>>> import numpy as np
>>> import numpy.linalg as la
>>> np.set_printoptions(suppress=True, linewidth=140)
>>> rd = lambda a: np.round(a, 2) + 0
>>> J = np.array([[0, 0, 1, 0], [0, 0, 0, 0], [1, 0, 0, 0], [0, 0, 0, 0]])
>>> ev, V = la.eigh(J)
>>> np.unique(ev.round(6) + 0, return_counts=True)[1]
array([1, 2, 1])
>>> rd(V @ np.diag(ev) @ V.T)
array([[0., 0., 1., 0.],
       [0., 0., 0., 0.],
       [1., 0., 0., 0.],
       [0., 0., 0., 0.]])
>>> la.cond(J) > 100
np.True_
>>> np.argsort(-la.norm(J, axis=0).round(6), kind="stable")[:3]
array([0, 2, 1])
>>> rk = la.matrix_rank(J)
>>> print(rk)
2
>>> null = la.svd(J)[2][rk:].T
>>> null @ null.T
array([[0., 0., 0., 0.],
       [0., 1., 0., 0.],
       [0., 0., 0., 0.],
       [0., 0., 0., 1.]])
>>> [int(la.matrix_rank(np.delete(J, i, axis=0))) for i in range(4)]
[1, 2, 1, 2]
>>> rng = np.random.default_rng(375)
>>> lab = rng.integers(0, 3, 6)
>>> A = np.triu((lab[:, None] == lab) & (rng.random((6, 6)) < 0.8), 1).astype(int)
>>> A += A.T
>>> A
array([[0, 0, 0, 0, 0, 0],
       [0, 0, 0, 1, 1, 0],
       [0, 0, 0, 1, 1, 0],
       [0, 1, 1, 0, 0, 0],
       [0, 1, 1, 0, 0, 0],
       [0, 0, 0, 0, 0, 0]])
>>> print([round(float(x), 2) for x in la.svd(A, compute_uv=False)[:3]])
[2.0, 2.0, 0.0]
>>> rd(la.norm(A, 2) / la.norm(A))
np.float64(0.71)
>>> left, sv, Vt = la.svd(A)
>>> V = Vt[:(sv > 1e-8).sum()]
>>> x = A[5] + 4 * A[2] + rng.integers(2) * np.eye(6)[2]
>>> print(x)
[0. 0. 1. 4. 4. 0.]
>>> rd(np.diag(V.T @ V))
array([0. , 0.5, 0.5, 0.5, 0.5, 0. ])
>>> print(rd(la.norm(x - V.T @ V @ x)))
0.71
>>> print(la.matrix_rank(np.vstack([A, x])))
3
>>> J[:, 0] @ J[:, 1]
np.int64(0)
>>> Y = A + rng.integers(-2, 3, (6, 2)) @ rng.integers(-2, 3, (2, 6))
>>> print(Y)
[[ 1  2 -2 -2 -1 -1]
 [-2 -2  0 -1  1 -1]
 [ 1  0  2  5  2  2]
 [ 3  3  3  6  1  3]
 [-6 -7  5  0  2  0]
 [ 0 -2  4  6  2  3]]
>>> rd(la.svd(Y - A, compute_uv=False))
array([12.82, 11.9 ,  0.  ,  0.  ,  0.  ,  0.  ])
>>> Y - A
array([[ 1,  2, -2, -2, -1, -1],
       [-2, -2,  0, -2,  0, -1],
       [ 1,  0,  2,  4,  1,  2],
       [ 3,  2,  2,  6,  1,  3],
       [-6, -8,  4,  0,  2,  0],
       [ 0, -2,  4,  6,  2,  3]])
>>> la.matrix_rank(Y - A, tol=1e-8)
np.int64(2)
>>> print(la.matrix_rank(Y, rtol=0.1))
3
>>> la.cond(Y) > 100
np.True_
>>> print(np.argsort(-la.norm(Y, axis=0).round(6), kind="stable")[:3])
[3 1 2]
>>> E = np.load("out17.npy")
>>> E
array([[ 0.,  0.,  0.,  0.,  1.,  1.],
       [ 0.,  0.,  0.,  0.,  3.,  3.],
       [ 0.,  0.,  0.,  0.,  2., -1.],
       [ 0.,  0.,  0.,  0.,  1.,  1.],
       [ 1.,  3.,  2.,  1.,  0.,  0.],
       [ 1.,  3., -1.,  1.,  0.,  0.]])
>>> th = np.radians(60)
>>> Rm = np.eye(6)
>>> Rm[1, 1] = Rm[4, 4] = np.cos(th)
>>> Rm[1, 4], Rm[4, 1] = -np.sin(th), np.sin(th)
>>> rd(Rm)
array([[ 1.  ,  0.  ,  0.  ,  0.  ,  0.  ,  0.  ],
       [ 0.  ,  0.5 ,  0.  ,  0.  , -0.87,  0.  ],
       [ 0.  ,  0.  ,  1.  ,  0.  ,  0.  ,  0.  ],
       [ 0.  ,  0.  ,  0.  ,  1.  ,  0.  ,  0.  ],
       [ 0.  ,  0.87,  0.  ,  0.  ,  0.5 ,  0.  ],
       [ 0.  ,  0.  ,  0.  ,  0.  ,  0.  ,  1.  ]])
>>> Y = E @ Rm.T
>>> print(rd(la.det(Rm)), np.trace(Rm))
1.0 5.0
>>> np.allclose(E @ E.T, Y @ Y.T)
True
>>> rd(np.abs(Y - E).max(axis=0))
array([0. , 2.6, 0. , 0. , 2.6, 0. ])
>>> def softmax(z):
...     e = np.exp(z - z.max(axis=-1, keepdims=True))
...     return e / e.sum(axis=-1, keepdims=True)
... 
>>> rd(softmax(E[4] + 5))
array([0.08, 0.58, 0.21, 0.08, 0.03, 0.03])
>>> rd(softmax(10 * E[4]))
array([0., 1., 0., 0., 0., 0.])
>>> scores = E @ E.T / np.sqrt(6)
>>> rd(softmax(scores + np.triu(np.full(scores.shape, -np.inf), 1)))
array([[1.  , 0.  , 0.  , 0.  , 0.  , 0.  ],
       [0.01, 0.99, 0.  , 0.  , 0.  , 0.  ],
       [0.12, 0.27, 0.61, 0.  , 0.  , 0.  ],
       [0.13, 0.66, 0.09, 0.13, 0.  , 0.  ],
       [0.  , 0.  , 0.  , 0.  , 0.99, 0.  ],
       [0.01, 0.01, 0.01, 0.01, 0.22, 0.76]])
>>> rd(softmax(scores))
array([[0.12, 0.59, 0.08, 0.12, 0.05, 0.05],
       [0.01, 0.98, 0.  , 0.01, 0.  , 0.  ],
       [0.09, 0.21, 0.48, 0.09, 0.06, 0.06],
       [0.12, 0.59, 0.08, 0.12, 0.05, 0.05],
       [0.  , 0.  , 0.  , 0.  , 0.91, 0.08],
       [0.01, 0.01, 0.01, 0.01, 0.22, 0.76]])
>>> lab = rng.permutation(6)
>>> print(lab)
[1 3 5 4 0 2]
>>> Y = E[lab][:, lab]
>>> print(np.diag(Y))
[0. 0. 0. 0. 0. 0.]
>>> Y
array([[ 0.,  0.,  3.,  3.,  0.,  0.],
       [ 0.,  0.,  1.,  1.,  0.,  0.],
       [ 3.,  1.,  0.,  0.,  1., -1.],
       [ 3.,  1.,  0.,  0.,  1.,  2.],
       [ 0.,  0.,  1.,  1.,  0.,  0.],
       [ 0.,  0., -1.,  2.,  0.,  0.]])
>>> np.trace(Y)
np.float64(0.0)
>>> np.abs(np.diag(la.qr(E)[1])) > 1e-9
array([ True, False,  True, False,  True,  True])
>>> rd(np.trace(la.pinv(E) @ E))
np.float64(4.0)
>>> x = np.array([-1, -1, 3, 3, 3, 3])
>>> h = np.maximum(E @ x, 0)
>>> print(np.flatnonzero(h > 1e-9))
[0 1 2 3 4]
>>> np.maximum(E @ (3 * x), 0)
array([18., 54.,  9., 18., 15.,  0.])
>>> M = np.load("run0.npy")
>>> print(M)
[[22 15 13]
 [15 14 12]
 [13 12 13]]
>>> # symmetric, so the eigenvalues are real
>>> x = np.array([1, 1, 1])
>>> la.norm(M @ x) <= la.norm(M, 2) * la.norm(x) + 1e-9
np.True_
>>> M @ (2 * x)
array([100,  82,  76])
>>> M @ x
array([50, 41, 38])
>>> M @ np.eye(3)[0]
array([22., 15., 13.])
>>> print(np.einsum("ij,j->i", M, x))
[50 41 38]
>>> left, sv, Vt = la.svd(M)
>>> rd(sv)
array([43.67,  4.06,  1.27])
>>> np.argmax(sv[:-1] / (sv[1:] + 1e-6)) + 1
np.int64(1)
>>> Y = left[:, :1] @ np.diag(sv[:1]) @ Vt[:1]
>>> print(rd(Y))
[[19.92 16.02 14.71]
 [16.02 12.89 11.83]
 [14.71 11.83 10.87]]
>>> rd(np.abs(M - Y).max())
np.float64(2.13)
>>> rd(la.norm(M - Y) / la.norm(M))
np.float64(0.1)
>>> data = np.load("dump.npy")
>>> data
array([[4., 1., 0., 0., 0., 0., 0.],
       [0., 4., 1., 0., 0., 0., 0.],
       [0., 0., 4., 1., 0., 0., 0.],
       [0., 0., 0., 4., 1., 0., 0.],
       [0., 0., 0., 0., 4., 1., 0.],
       [0., 0., 0., 0., 0., 4., 1.],
       [0., 0., 0., 0., 0., 0., 4.]])
>>> # triangular, det is the product of the diagonal
>>> lab = rng.permutation(7)
>>> lab
array([0, 2, 4, 5, 1, 6, 3])
>>> Y = data[lab][:, lab]
>>> rd(np.sort(np.abs(la.eigvals(Y))))
array([4., 4., 4., 4., 4., 4., 4.])
>>> x = np.array([2, 2, 1, -2, -1, 1, 1])
>>> h = np.maximum(data @ x, 0)
>>> print(np.flatnonzero(h > 1e-9))
[0 1 2 5 6]
>>> np.maximum(data @ x, 0) - np.maximum(-data @ x, 0)
array([10.,  9.,  2., -9., -3.,  5.,  4.])
>>> np.maximum(data @ (3 * x), 0)
array([30., 27.,  6.,  0.,  0., 15., 12.])
>>> rd(np.tanh(data @ x))
array([ 1.  ,  1.  ,  0.96, -1.  , -1.  ,  1.  ,  1.  ])
>>> x = np.array([-1, -2, -3, 2, 0, 3, 0])
>>> rhs = data @ x
>>> c, lr = np.zeros(7), 1 / la.norm(data, 2) ** 2
>>> for i in range(25):
...     c -= lr * data.T @ (data @ c - rhs)
...     if i % 5 == 0: print(i, round(la.norm(data @ c - rhs), 2))
... 
0 6.24
5 0.46
10 0.04
15 0.0
20 0.0
>>> rd(la.cond(data))
np.float64(1.6)
>>> data @ data
array([[16.,  8.,  1.,  0.,  0.,  0.,  0.],
       [ 0., 16.,  8.,  1.,  0.,  0.,  0.],
       [ 0.,  0., 16.,  8.,  1.,  0.,  0.],
       [ 0.,  0.,  0., 16.,  8.,  1.,  0.],
       [ 0.,  0.,  0.,  0., 16.,  8.,  1.],
       [ 0.,  0.,  0.,  0.,  0., 16.,  8.],
       [ 0.,  0.,  0.,  0.,  0.,  0., 16.]])
>>> assert data == data.T
Traceback (most recent call last):
  File "<python-input-102>", line 1, in <module>
    assert data == data.T
           ^^^^^^^^^^^^^^
ValueError: The truth value of an array with more than one element is ambiguous. Use a.any() or a.all()
>>> rd(np.sort(np.abs(la.eigvals(data))))
array([4., 4., 4., 4., 4., 4., 4.])
>>> (data - data.T) / 2
array([[ 0. ,  0.5,  0. ,  0. ,  0. ,  0. ,  0. ],
       [-0.5,  0. ,  0.5,  0. ,  0. ,  0. ,  0. ],
       [ 0. , -0.5,  0. ,  0.5,  0. ,  0. ,  0. ],
       [ 0. ,  0. , -0.5,  0. ,  0.5,  0. ,  0. ],
       [ 0. ,  0. ,  0. , -0.5,  0. ,  0.5,  0. ],
       [ 0. ,  0. ,  0. ,  0. , -0.5,  0. ,  0.5],
       [ 0. ,  0. ,  0. ,  0. ,  0. , -0.5,  0. ]])
>>> np.allclose(data, data.T)
False
>>> X = np.load("layer17.npy")
>>> X
array([[ 0.  ,  0.  ,  0.51,  5.  ,  6.85],
       [ 0.  ,  0.  ,  0.58,  4.83,  6.66],
       [ 0.  ,  0.  ,  0.93,  3.88,  5.54],
       [ 0.  ,  0.  ,  1.  ,  3.64,  5.26],
       [ 0.  ,  0.  ,  1.18,  2.37,  3.73],
       [ 0.  ,  0.  ,  1.03,  1.1 ,  2.13],
       [ 0.  ,  0.  ,  0.87,  0.68,  1.56],
       [ 0.  ,  0.  ,  0.86,  0.64,  1.51],
       [ 0.  ,  0.  ,  0.57,  0.2 ,  0.85],
       [ 0.  ,  0.  ,  0.47,  0.09,  0.67],
       [ 0.  ,  0.  ,  0.47,  0.08,  0.65],
       [ 0.  ,  0.  ,  0.02, -0.08,  0.02],
       [ 0.  ,  0.  ,  0.01,  0.09,  0.01],
       [ 0.  ,  0.  ,  0.04,  0.17,  0.04],
       [ 0.  ,  0.  ,  0.17,  0.43,  0.15],
       [ 0.  ,  0.  ,  0.62,  0.99,  0.5 ],
       [ 0.  ,  0.  ,  1.41,  1.76,  1.04],
       [ 0.  ,  0.  ,  2.73,  2.81,  1.85],
       [ 0.  ,  0.  ,  3.63,  3.44,  2.35],
       [ 0.  ,  0.  ,  4.38,  3.93,  2.76],
       [ 0.  ,  0.  , 12.01,  8.13,  6.35],
       [ 0.  ,  0.  , 13.67,  8.93,  7.05],
       [ 0.  ,  0.  , 13.96,  9.06,  7.17],
       [ 0.  ,  0.  , 14.27,  9.21,  7.3 ],
       [ 0.  ,  0.  , 15.47,  9.76,  7.79]])
>>> # rank 3
>>> left, sv, Vt = la.svd(X)
>>> np.argmax(sv[:-1] / (sv[1:] + 1e-6)) + 1
np.int64(3)
>>> Y = left[:, :3] @ np.diag(sv[:3]) @ Vt[:3]
>>> rd(Y)
array([[ 0.  ,  0.  ,  0.51,  5.  ,  6.85],
       [ 0.  ,  0.  ,  0.58,  4.83,  6.66],
       [ 0.  ,  0.  ,  0.93,  3.88,  5.54],
       [ 0.  ,  0.  ,  1.  ,  3.64,  5.26],
       [ 0.  ,  0.  ,  1.18,  2.37,  3.73],
       [ 0.  ,  0.  ,  1.03,  1.1 ,  2.13],
       [ 0.  ,  0.  ,  0.87,  0.68,  1.56],
       [ 0.  ,  0.  ,  0.86,  0.64,  1.51],
       [ 0.  ,  0.  ,  0.57,  0.2 ,  0.85],
       [ 0.  ,  0.  ,  0.47,  0.09,  0.67],
       [ 0.  ,  0.  ,  0.47,  0.08,  0.65],
       [ 0.  ,  0.  ,  0.02, -0.08,  0.02],
       [ 0.  ,  0.  ,  0.01,  0.09,  0.01],
       [ 0.  ,  0.  ,  0.04,  0.17,  0.04],
       [ 0.  ,  0.  ,  0.17,  0.43,  0.15],
       [ 0.  ,  0.  ,  0.62,  0.99,  0.5 ],
       [ 0.  ,  0.  ,  1.41,  1.76,  1.04],
       [ 0.  ,  0.  ,  2.73,  2.81,  1.85],
       [ 0.  ,  0.  ,  3.63,  3.44,  2.35],
       [ 0.  ,  0.  ,  4.38,  3.93,  2.76],
       [ 0.  ,  0.  , 12.01,  8.13,  6.35],
       [ 0.  ,  0.  , 13.67,  8.93,  7.05],
       [ 0.  ,  0.  , 13.96,  9.06,  7.17],
       [ 0.  ,  0.  , 14.27,  9.21,  7.3 ],
       [ 0.  ,  0.  , 15.47,  9.76,  7.79]])
>>> print(la.matrix_rank(X, rtol=0.05))
2
>>> la.matrix_rank(Y)
np.int64(3)
>>> rk = la.matrix_rank(X)
>>> print(rk)
3
>>> null = la.svd(X)[2][rk:].T
>>> la.matrix_rank(X.T @ X), la.matrix_rank(X @ X.T)
(np.int64(3), np.int64(3))
>>> np.allclose(X[:-1].T @ la.lstsq(X[:-1].T, X[-1])[0], X[-1])
True
>>> print(la.lstsq(X[:-1].T, X[-1])[2])
3
>>> u, v = X[5], X[1]
>>> rd(u @ u)
np.float64(6.81)
>>> pr = (u @ v) / (u @ u) * u
>>> rd(np.outer(u, v))
array([[ 0.  ,  0.  ,  0.  ,  0.  ,  0.  ],
       [ 0.  ,  0.  ,  0.  ,  0.  ,  0.  ],
       [ 0.  ,  0.  ,  0.6 ,  4.97,  6.86],
       [ 0.  ,  0.  ,  0.64,  5.31,  7.33],
       [ 0.  ,  0.  ,  1.24, 10.29, 14.19]])
>>> la.matrix_rank(X, rtol=0.1)
np.int64(2)
>>> np.argsort(-la.norm(X, axis=0).round(6), kind="stable")[:3]
array([2, 3, 4])
>>> arr = np.loadtxt("block14.csv", delimiter=",")
>>> arr
array([[-8.98, -7.92,  6.9 ,  5.61],
       [-8.71, -8.47,  6.82,  6.04],
       [-8.77, -8.05,  7.07,  5.89],
       [-9.4 , -7.7 ,  7.06,  5.77],
       [-8.71, -8.01,  6.98,  5.26],
       [-8.8 , -8.32,  7.25,  6.35],
       [-8.69, -8.1 ,  6.58,  6.07],
       [-9.1 , -8.2 ,  7.41,  5.82],
       [-9.35, -8.68,  7.53,  6.01],
       [ 8.98,  0.9 , -8.21, -0.08],
       [ 8.51,  1.24, -7.99,  0.05],
       [ 8.8 ,  0.9 , -8.04,  0.18],
       [ 9.41,  0.57, -8.45, -0.09],
       [ 9.44,  0.96, -8.3 ,  0.05],
       [ 8.4 ,  0.79, -7.77, -0.09],
       [ 8.93,  1.24, -7.93,  0.13],
       [ 9.18,  0.89, -7.97,  0.02],
       [ 8.99,  0.65, -7.76,  0.32]])
>>> lab = arr[:, 2] > np.median(arr[:, 2])
>>> u = arr[lab].mean(axis=0) - arr[~lab].mean(axis=0)
>>> ((arr - arr.mean(axis=0)) @ u > 0).astype(int)
array([1, 1, 1, 1, 1, 1, 1, 1, 1, 0, 0, 0, 0, 0, 0, 0, 0, 0])
>>> rd(u)
array([-17.91,  -9.07,  15.11,   5.81])
